$ python3 -q
>>> import numpy as np
>>> np.set_printoptions(precision=2, suppress=True, linewidth=140)
>>> def rnd(a):
...     return np.round(a, 2) + 0
... 
>>> M = np.load("case0.npy")
>>> print(M)
[[2 0 0]
 [0 1 0]
 [0 0 0]]
>>> print(M @ M)
[[4 0 0]
 [0 1 0]
 [0 0 0]]
>>> print(np.linalg.matrix_rank(M - M[0, 0] * np.eye(3)))
2
>>> print(np.linalg.matrix_power(M - np.diag(np.diag(M)), 3))
[[0 0 0]
 [0 0 0]
 [0 0 0]]
>>> print(M.T @ M)
[[4 0 0]
 [0 1 0]
 [0 0 0]]
>>> print(rnd(np.linalg.svd(M, compute_uv=False)))
[2. 1. 0.]
>>> print(M[:, 1] @ M[:, 2])
0
>>> print(rnd(np.linalg.norm(M, axis=0)))
[2. 1. 0.]
>>> print((M != 0).astype(int))
[[1 0 0]
 [0 1 0]
 [0 0 0]]
>>> print((np.linalg.matrix_power((M != 0) + (M.T != 0) + np.eye(3), 3) > 0).astype(int))
[[1 0 0]
 [0 1 0]
 [0 0 1]]
>>> print(rnd(np.linalg.det(M)))
0.0
>>> print(np.argsort(-np.linalg.norm(M, axis=0).round(6), kind="stable")[:3])
[0 1 2]
>>> print(np.linalg.cond(M) > 100)
True
>>> print([round(float(x), 2) for x in np.linalg.svd(M, compute_uv=False)[:3]])
[2.0, 1.0, 0.0]
>>> Uu, sigma, vt = np.linalg.svd(M)
>>> V = vt[:(sigma > 1e-8).sum()]
>>> rng = np.random.default_rng(457293)
>>> vec = M[0] + 2 * M[2] + rng.integers(2) * np.eye(3)[1]
>>> print(vec)
[2. 1. 0.]
>>> print(np.diag(V.T @ V))
[1. 1. 0.]
>>> print(np.linalg.matrix_rank(np.vstack([M, vec])))
2
>>> m1 = np.load("test17.npy")
>>> print(rnd(m1))
[[ 0.87  0.    0.    0.   -0.5 ]
 [ 0.    1.    0.    0.    0.  ]
 [ 0.    0.    1.    0.    0.  ]
 [ 0.    0.    0.    1.    0.  ]
 [ 0.5   0.    0.    0.    0.87]]
>>> Y = np.array([[2, 2, 2], [2, -1, 1], [2, -1, 2], [-1, -1, 0], [2, 0, 2]])
>>> print(np.linalg.matrix_rank(np.vstack([m1, Y.T])))
5
>>> print(rnd(np.einsum("ik,kj->ji", m1, Y)))
[[ 0.73  2.    2.   -1.    2.73]
 [ 1.73 -1.   -1.   -1.    1.  ]
 [ 0.73  1.    2.    0.    2.73]]
>>> print(np.linalg.matrix_rank(m1 @ Y))
3
>>> print(rnd(m1 @ m1.T))
[[1. 0. 0. 0. 0.]
 [0. 1. 0. 0. 0.]
 [0. 0. 1. 0. 0.]
 [0. 0. 0. 1. 0.]
 [0. 0. 0. 0. 1.]]
>>> print(m1[:, 1] @ m1[:, 0])
0.0
